% python3 -q
>>> import numpy as np
>>> np.set_printoptions(precision=4, suppress=True, linewidth=160)
>>> def rnd(a):
...     return np.round(a, 4) + 0
... 
>>> feats = np.loadtxt("mat.csv", delimiter=",")
>>> rnd(feats)
array([[ 0.866, -0.5  ,  0.   ,  0.   ],
       [ 0.5  ,  0.866,  0.   ,  0.   ],
       [ 0.   ,  0.   ,  1.   ,  0.   ],
       [ 0.   ,  0.   ,  0.   ,  1.   ]])
>>> q, R = np.linalg.qr(feats)
>>> rnd(q.T @ q)
array([[1., 0., 0., 0.],
       [0., 1., 0., 0.],
       [0., 0., 1., 0.],
       [0., 0., 0., 1.]])
>>> rnd(R)
array([[-1.,  0.,  0.,  0.],
       [ 0.,  1.,  0.,  0.],
       [ 0.,  0.,  1.,  0.],
       [ 0.,  0.,  0.,  1.]])
>>> q.shape, R.shape
((4, 4), (4, 4))
>>> vec = np.array([-3, 1, 3, 2])
>>> rnd(np.linalg.norm(vec)), rnd(np.linalg.norm(feats @ vec))
(np.float64(4.7958), np.float64(4.7958))
>>> rnd(np.abs(np.linalg.eigvals(feats)))
array([1., 1., 1., 1.])
>>> rnd(np.sort(np.abs(np.degrees(np.angle(np.linalg.eigvals(feats))))))
array([ 0.,  0., 30., 30.])
>>> rnd(np.linalg.inv(feats))
array([[ 0.866,  0.5  ,  0.   ,  0.   ],
       [-0.5  ,  0.866,  0.   ,  0.   ],
       [ 0.   ,  0.   ,  1.   ,  0.   ],
       [ 0.   ,  0.   ,  0.   ,  1.   ]])
>>> B = feats / np.sqrt((feats ** 2).mean(axis=1, keepdims=True))
>>> rnd(B[1])
array([1.    , 1.7321, 0.    , 0.    ])
>>> rnd(feats - feats.mean(axis=1, keepdims=True))
array([[ 0.7745, -0.5915, -0.0915, -0.0915],
       [ 0.1585,  0.5245, -0.3415, -0.3415],
       [-0.25  , -0.25  ,  0.75  , -0.25  ],
       [-0.25  , -0.25  , -0.25  ,  0.75  ]])
>>> rnd(np.linalg.norm(B, axis=1))
array([2., 2., 2., 2.])
>>> vec = np.array([4, -5, 0, -5])
>>> y = feats @ vec
>>> b, lr = np.zeros(4), 1 / np.linalg.norm(feats, 2) ** 2
>>> for i in range(25):
...     b -= lr * feats.T @ (feats @ b - y)
...     if i % 5 == 0: print(i, round(np.linalg.norm(feats @ b - y), 4))
... 
0 0.0
5 0.0
10 0.0
15 0.0
20 0.0
>>> rnd(np.linalg.cond(feats))
np.float64(1.0)
>>> rnd(feats @ feats.T)
array([[1., 0., 0., 0.],
       [0., 1., 0., 0.],
       [0., 0., 1., 0.],
       [0., 0., 0., 1.]])
>>> rnd(np.linalg.norm(feats, axis=0))
array([1., 1., 1., 1.])
>>> rnd(feats.T @ feats)
array([[1., 0., 0., 0.],
       [0., 1., 0., 0.],
       [0., 0., 1., 0.],
       [0., 0., 0., 1.]])
>>> m1 = np.loadtxt("x.csv", delimiter=",")
>>> m1
array([[ 16.,  20.,  12.,   8.,   4.,   0.,   8.,  -8.,   4.,  -8.],
       [ 20.,  25.,  15.,  10.,   5.,   0.,  10., -10.,   5., -10.],
       [ 12.,  15.,   9.,   6.,   3.,   0.,   6.,  -6.,   3.,  -6.],
       [  8.,  10.,   6.,   4.,   2.,   0.,   4.,  -4.,   2.,  -4.],
       [  4.,   5.,   3.,   2.,   1.,   0.,   2.,  -2.,   1.,  -2.],
       [  0.,   0.,   0.,   0.,   0.,   0.,   0.,   0.,   0.,   0.],
       [  8.,  10.,   6.,   4.,   2.,   0.,   4.,  -4.,   2.,  -4.],
       [ -8., -10.,  -6.,  -4.,  -2.,   0.,  -4.,   4.,  -2.,   4.],
       [  4.,   5.,   3.,   2.,   1.,   0.,   2.,  -2.,   1.,  -2.],
       [ -8., -10.,  -6.,  -4.,  -2.,   0.,  -4.,   4.,  -2.,   4.]])
>>> def softmax(z):
...     e = np.exp(z - z.max(axis=-1, keepdims=True))
...     return e / e.sum(axis=-1, keepdims=True)
... 
>>> rnd(softmax(10 * m1[2]))
array([0., 1., 0., 0., 0., 0., 0., 0., 0., 0.])
>>> rnd(softmax(m1[2]))
array([0.0473, 0.9501, 0.0024, 0.0001, 0.    , 0.    , 0.0001, 0.    , 0.    , 0.    ])
>>> att = m1 @ m1.T / np.sqrt(10)
>>> rnd(softmax(att + np.triu(np.full(att.shape, -np.inf), 1)))
array([[1.    , 0.    , 0.    , 0.    , 0.    , 0.    , 0.    , 0.    , 0.    , 0.    ],
       [0.    , 1.    , 0.    , 0.    , 0.    , 0.    , 0.    , 0.    , 0.    , 0.    ],
       [0.    , 1.    , 0.    , 0.    , 0.    , 0.    , 0.    , 0.    , 0.    , 0.    ],
       [0.    , 1.    , 0.    , 0.    , 0.    , 0.    , 0.    , 0.    , 0.    , 0.    ],
       [0.    , 1.    , 0.    , 0.    , 0.    , 0.    , 0.    , 0.    , 0.    , 0.    ],
       [0.1667, 0.1667, 0.1667, 0.1667, 0.1667, 0.1667, 0.    , 0.    , 0.    , 0.    ],
       [0.    , 1.    , 0.    , 0.    , 0.    , 0.    , 0.    , 0.    , 0.    , 0.    ],
       [0.    , 0.    , 0.    , 0.    , 0.    , 0.    , 0.    , 1.    , 0.    , 0.    ],
       [0.    , 1.    , 0.    , 0.    , 0.    , 0.    , 0.    , 0.    , 0.    , 0.    ],
       [0.    , 0.    , 0.    , 0.    , 0.    , 0.    , 0.    , 0.5   , 0.    , 0.5   ]])
>>> softmax(att).round(6).argmax(axis=1)
array([1, 1, 1, 1, 1, 0, 1, 7, 1, 7])
>>> softmax(att)[2] @ m1
array([ 20.,  25.,  15.,  10.,   5.,   0.,  10., -10.,   5., -10.])
>>> rng = np.random.default_rng(10)
>>> z = rng.permutation(10)
>>> z
array([1, 3, 2, 4, 7, 9, 5, 6, 0, 8])
>>> B = m1[z][:, z]
>>> B
array([[ 25.,  10.,  15.,   5., -10., -10.,   0.,  10.,  20.,   5.],
       [ 10.,   4.,   6.,   2.,  -4.,  -4.,   0.,   4.,   8.,   2.],
       [ 15.,   6.,   9.,   3.,  -6.,  -6.,   0.,   6.,  12.,   3.],
       [  5.,   2.,   3.,   1.,  -2.,  -2.,   0.,   2.,   4.,   1.],
       [-10.,  -4.,  -6.,  -2.,   4.,   4.,   0.,  -4.,  -8.,  -2.],
       [-10.,  -4.,  -6.,  -2.,   4.,   4.,   0.,  -4.,  -8.,  -2.],
       [  0.,   0.,   0.,   0.,   0.,   0.,   0.,   0.,   0.,   0.],
       [ 10.,   4.,   6.,   2.,  -4.,  -4.,   0.,   4.,   8.,   2.],
       [ 20.,   8.,  12.,   4.,  -8.,  -8.,   0.,   8.,  16.,   4.],
       [  5.,   2.,   3.,   1.,  -2.,  -2.,   0.,   2.,   4.,   1.]])
>>> rnd(np.linalg.det(B)), rnd(np.linalg.det(m1[z]))
(np.float64(0.0), np.float64(0.0))
>>> rnd(np.sort(np.abs(np.linalg.eigvals(B))))
array([ 0.,  0.,  0.,  0.,  0.,  0.,  0.,  0.,  0., 68.])
>>> np.allclose(B, m1)
False
